$ python3 -q
>>> import numpy as np
>>> from numpy import linalg as LA
>>> np.set_printoptions(precision=2, suppress=True, linewidth=100)
>>> data = np.load("a.npy")
>>> print(data)
[[ -0.8   0.   -0.9   0.4]
 [ -0.2   0.    0.1   0.7]
 [ -0.2   1.2  -0.1  -0.4]
 [  0.2   1.1   2.   -1.2]
 [  0.6  -0.7   1.3  -1.1]
 [ -0.9   1.9   0.6   1.1]
 [  6.  -16.  -18.    2. ]
 [ -0.8  -1.   -0.5   1.2]
 [  0.2  -0.5   1.2   0. ]
 [  0.8  -1.4   0.4   0.2]
 [  0.2   1.3   1.   -1. ]
 [  0.4   2.2   1.1   0.3]
 [ -0.8   0.9  -0.3  -1.6]
 [ -0.1   2.    0.    0.3]
 [  0.4   0.7   0.9   0.9]
 [  1.8  -0.5  -0.7  -0.9]
 [ -1.4   0.4   0.7  -1.4]
 [ -0.9  -0.2  -0.6  -0.2]
 [ -0.6  -1.7  -0.2  -1.1]
 [ -2.1   1.7  -1.   -1.7]
 [  0.9   0.1  -0.8   0.1]
 [ -0.6  -1.5  -0.6  -1.7]
 [ -0.9  -1.1  -0.8  -1.2]
 [ -0.3   0.2  -1.   -1.5]
 [  1.1  -0.5   0.5  -0.7]
 [  0.1   0.8   0.1   1.3]
 [  0.   -0.9  -1.1  -0.6]
 [ -0.6  -0.9   1.1   1.7]
 [  0.5  -0.1  -1.1  -1.7]
 [ -1.    0.4   0.7   0.6]
 [ -1.7  -1.4  -0.3   2.4]
 [ -1.7   2.6  -0.6  -1.2]
 [ -1.1  -0.6   0.6   0.3]
 [ -0.4   0.3  -1.1  -1.6]
 [ -0.6   1.6   0.2   1.2]
 [ -0.1  -0.3   0.7   0.7]
 [ -1.8  -0.4  -1.3   0.3]
 [  0.5   0.6  -1.3  -0.3]
 [  0.9  -1.9  -0.9   1.6]
 [ -1.7  -0.8   0.6   0.4]
 [ -0.1  -1.2   1.2  -0.7]
 [ -0.4   0.5   0.2  -0.6]
 [  0.    0.2   1.2   1. ]
 [ -0.9   0.6   0.5  -1.1]
 [  0.2   0.3   2.9  -0.5]
 [ -0.5   1.4  -0.8   0. ]
 [ -1.    0.2   1.9   0.1]]
>>> proj = data @ LA.solve(data.T @ data, data.T)
>>> print(np.allclose(proj @ proj, proj))
True
>>> print(np.round(proj @ data[:, 3], 2) + 0)
[ 0.4  0.7 -0.4 -1.2 -1.1  1.1  2.   1.2  0.   0.2 -1.   0.3 -1.6  0.3  0.9 -0.9 -1.4 -0.2 -1.1
 -1.7  0.1 -1.7 -1.2 -1.5 -0.7  1.3 -0.6  1.7 -1.7  0.6  2.4 -1.2  0.3 -1.6  1.2  0.7  0.3 -0.3
  1.6  0.4 -0.7 -0.6  1.  -1.1 -0.5  0.   0.1]
>>> print(np.trace(proj))
4.0
